In [1]: import numpy as np

In [2]: import numpy.linalg as la

In [3]: np.set_printoptions(precision=3, suppress=True, linewidth=140)

In [4]: A = np.loadtxt("arr.csv", delimiter=",")

In [5]: A
Out[5]: 
array([[ 1.   ,  0.   ,  0.   ],
       [ 0.   , -0.5  ,  0.866],
       [ 0.   , -0.866, -0.5  ]])

In [6]: Q, r_ = la.qr(A)

In [7]: np.allclose(r_.T @ r_, A.T @ A)
Out[7]: True

In [8]: np.round(Q.T @ Q, 3) + 0
Out[8]: 
array([[1., 0., 0.],
       [0., 1., 0.],
       [0., 0., 1.]])

In [9]: Q.shape, r_.shape
Out[9]: ((3, 3), (3, 3))

In [10]: abs(r_[0, 0]), round(float(la.norm(A[:, 0])), 3)
Out[10]: (np.float64(1.0), 1.0)

In [11]: np.abs(np.diag(r_))
Out[11]: array([1., 1., 1.])

In [12]: vec = np.array([0, 2, 3])

In [13]: round(la.norm(vec), 3), round(la.norm(A @ vec), 3)
Out[13]: (np.float64(3.606), np.float64(3.606))

In [14]: A @ A
Out[14]: 
array([[ 1.   ,  0.   ,  0.   ],
       [ 0.   , -0.5  , -0.866],
       [ 0.   ,  0.866, -0.5  ]])

In [15]: np.flatnonzero(la.matrix_power((A != 0) + (A.T != 0) + np.eye(3), 3)[1])
Out[15]: array([1, 2])

In [16]: print(np.sort(la.eigvals(A).real))
[-0.5 -0.5  1. ]

In [17]: print(round(la.det(A), 3))
1.0

In [18]: W0 = np.load("out10.npy")

In [19]: W0
Out[19]: 
array([[ 1.   ,  0.   ,  0.   ,  0.   ],
       [ 0.   ,  1.   ,  0.   ,  0.   ],
       [ 0.   ,  0.   ,  0.809,  0.588],
       [ 0.   ,  0.   , -0.588,  0.809]])

In [20]: # 3 blocks once reordered

In [21]: rng = np.random.default_rng(90843)

In [22]: Y = W0 + rng.integers(-2, 3, (4, 1)) @ rng.integers(-2, 3, (1, 4))

In [23]: print(Y)
[[ 1.     0.     0.     0.   ]
 [ 0.     1.     0.     0.   ]
 [-4.     0.     2.809  0.588]
 [ 2.     0.    -1.588  0.809]]

In [24]: print(np.abs(Y - W0).sum(axis=1))
[0. 0. 6. 3.]

In [25]: Y - W0
Out[25]: 
array([[ 0.,  0.,  0.,  0.],
       [ 0.,  0.,  0.,  0.],
       [-4.,  0.,  2.,  0.],
       [ 2.,  0., -1.,  0.]])

In [26]: t = np.radians(15)

In [27]: r_ = np.eye(4)

In [28]: r_[3, 3] = r_[0, 0] = np.cos(t)

In [29]: r_[3, 0], r_[0, 3] = -np.sin(t), np.sin(t)

In [30]: r_
Out[30]: 
array([[ 0.966,  0.   ,  0.   ,  0.259],
       [ 0.   ,  1.   ,  0.   ,  0.   ],
       [ 0.   ,  0.   ,  1.   ,  0.   ],
       [-0.259,  0.   ,  0.   ,  0.966]])

In [31]: Y = W0 @ r_.T

In [32]: print(Y)
[[ 0.966  0.     0.    -0.259]
 [ 0.     1.     0.     0.   ]
 [ 0.152  0.     0.809  0.568]
 [ 0.209  0.    -0.588  0.781]]

In [33]: Q, _ = la.qr(np.array([[-1.9, 1.0, 0.6], [0.9, -0.8, 0.7], [-1.0, -2.1, -0.6]]))

In [34]: feats = 5 * Q

In [35]: feats
Out[35]: 
array([[-4.081,  1.669, -2.359],
       [ 1.933, -1.457, -4.375],
       [-2.148, -4.482,  0.544]])

In [36]: la.pinv(feats)
Out[36]: 
array([[-0.163,  0.077, -0.086],
       [ 0.067, -0.058, -0.179],
       [-0.094, -0.175,  0.022]])

In [37]: print(la.norm(feats, axis=0))
[5. 5. 5.]

In [38]: np.round(feats @ feats.T, 3) + 0
Out[38]: 
array([[25.,  0.,  0.],
       [ 0., 25.,  0.],
       [ 0.,  0., 25.]])

In [39]: print(la.svd(feats, compute_uv=False))
[5. 5. 5.]

In [40]: print((feats - feats.T) / 2)
[[ 0.    -0.132 -0.105]
 [ 0.132  0.     0.054]
 [ 0.105 -0.054  0.   ]]

In [41]: np.allclose(feats, feats.T)
Out[41]: False

In [42]: np.allclose(feats @ feats.T, feats.T @ feats)
Out[42]: True

In [43]: t = np.radians(36)

In [44]: r_ = np.eye(3)

In [45]: r_[0, 0] = r_[2, 2] = np.cos(t)

In [46]: r_[0, 2], r_[2, 0] = -np.sin(t), np.sin(t)

In [47]: print(r_)
[[ 0.809  0.    -0.588]
 [ 0.     1.     0.   ]
 [ 0.588  0.     0.809]]

In [48]: Y = feats @ r_.T

In [49]: np.allclose(la.norm(feats, axis=1), la.norm(Y, axis=1))
Out[49]: True

In [50]: print(np.allclose(feats @ feats.T, Y @ Y.T))
True

In [51]: la.norm(feats, axis=0)
Out[51]: array([5., 5., 5.])

In [52]: round(la.norm(feats, 2), 3)
Out[52]: np.float64(5.0)

In [53]: la.norm(feats, axis=2)
AxisError: axis 2 is out of bounds for array of dimension 2


In [54]: round(la.norm(feats, 1), 3), round(float(la.norm(feats, np.inf)), 3)
Out[54]: (np.float64(8.161), 8.108)

In [55]: Y = np.array([[1, 1], [1, -1]])

In [56]: mat = np.kron(Y, np.kron(Y, Y))[rng.permutation(8)][:3]

In [57]: mat
Out[57]: 
array([[ 1, -1,  1, -1,  1, -1,  1, -1],
       [ 1,  1,  1,  1, -1, -1, -1, -1],
       [ 1, -1,  1, -1, -1,  1, -1,  1]])

In [58]: # columns 0 and 2 are equal

In [59]: f, r1 = mat[0], mat[1]

In [60]: f @ f
Out[60]: np.int64(8)

In [61]: f @ r1
Out[61]: np.int64(0)

In [62]: pr = (f @ r1) / (f @ f) * f

In [63]: np.outer(f, r1)
Out[63]: 
array([[ 1,  1,  1,  1, -1, -1, -1, -1],
       [-1, -1, -1, -1,  1,  1,  1,  1],
       [ 1,  1,  1,  1, -1, -1, -1, -1],
       [-1, -1, -1, -1,  1,  1,  1,  1],
       [ 1,  1,  1,  1, -1, -1, -1, -1],
       [-1, -1, -1, -1,  1,  1,  1,  1],
       [ 1,  1,  1,  1, -1, -1, -1, -1],
       [-1, -1, -1, -1,  1,  1,  1,  1]])

In [64]: la.matrix_rank(np.outer(f, r1))
Out[64]: np.int64(1)

In [65]: cent = 5 * np.array([[0.4, 0.6, -0.9], [0.8, 1.0, -1.1]])

In [66]: labels = rng.integers(0, 2, 21)

In [67]: X = cent[labels] + rng.normal(size=(21, 3))

In [68]: X
Out[68]: 
array([[ 1.586,  2.882, -4.807],
       [-0.154,  3.749, -5.773],
       [ 0.869,  4.049, -4.141],
       [ 4.81 ,  5.965, -5.665],
       [ 1.39 ,  3.491, -5.8  ],
       [ 3.   ,  1.156, -4.071],
       [ 3.393,  7.386, -6.831],
       [ 1.142,  3.381, -5.774],
       [ 3.156,  2.794, -4.537],
       [ 3.012,  3.797, -4.113],
       [ 2.111,  2.749, -3.862],
       [ 3.834,  5.786, -5.999],
       [ 1.957,  3.526, -4.069],
       [ 4.697,  4.516, -4.881],
       [ 5.083,  5.979, -6.572],
       [ 3.847,  4.887, -4.904],
       [ 2.764,  4.91 , -4.169],
       [ 3.833,  2.445, -5.494],
       [ 3.17 ,  3.834, -6.662],
       [ 5.53 ,  4.829, -6.89 ],
       [ 1.658,  0.891, -7.202]])

In [69]: D = la.norm(X[:, None] - X[None], axis=-1)

In [70]: (D + 1e9 * np.eye(21)).round(6).argmin(axis=1)
Out[70]: array([12,  7, 12, 14,  7,  8, 11,  4,  9, 12, 12,  3, 10, 15,  3, 13,  9,  8, 17, 14,  7])

In [71]: print(D.shape)
(21, 21)

In [72]: P = X @ la.solve(X.T @ X, X.T)

In [73]: np.round(la.eigvalsh(P), 3) + 0
Out[73]: array([0., 0., 0., 0., 0., 0., 0., 0., 0., 0., 0., 0., 0., 0., 0., 0., 0., 0., 1., 1., 1.])

In [74]: np.allclose(P @ P, P)
Out[74]: True

In [75]: np.round(np.trace(P), 3)
Out[75]: np.float64(3.0)

In [76]: labels = X[:, 0] > np.median(X[:, 0])

In [77]: f = X[labels].mean(axis=0) - X[~labels].mean(axis=0)

In [78]: print(np.argsort(-np.abs(f).round(6), kind="stable"))
[0 1 2]

In [79]: print(f)
[ 2.377  1.698 -0.954]

In [80]: labels.astype(int)
Out[80]: array([0, 0, 0, 1, 0, 0, 1, 0, 1, 0, 0, 1, 0, 1, 1, 1, 0, 1, 1, 1, 0])

In [81]: round((((X - X.mean(axis=0)) @ f > 0) == labels).mean(), 3)
Out[81]: np.float64(0.857)

In [82]: ((X - X.mean(axis=0)) @ f > 0).astype(int)
Out[82]: array([0, 0, 0, 1, 0, 0, 1, 0, 0, 0, 0, 1, 0, 1, 1, 1, 1, 0, 1, 1, 0])

In [83]: vec = np.array([9, 7, 6])

In [84]: rhs = X @ vec

In [85]: la.lstsq(X, rhs)[0]
Out[85]: array([9., 7., 6.])

In [86]: rhs = rhs + 0.02 * rng.normal(size=21)

In [87]: rhs
Out[87]: 
array([  5.626,  -9.797,  11.319,  51.036,   2.132,  10.66 ,  41.273,  -0.694,  20.754,  29.012,  15.045,  39.021,  17.875,  44.586,
        48.181,  39.427,  34.231,  18.631,  15.339,  42.239, -22.029])

In [88]: coef, *_ = la.lstsq(X, rhs)

In [89]: coef.round()
Out[89]: array([9., 7., 6.])

In [90]: np.round(X.T @ (rhs - X @ coef), 3) + 0
Out[90]: array([0., 0., 0.])

In [91]: print([round(float(la.norm(la.solve(X.T @ X + lam * np.eye(3), X.T @ rhs))), 2) for lam in (0, 1, 10, 100)])
[12.88, 12.56, 10.29, 4.47]
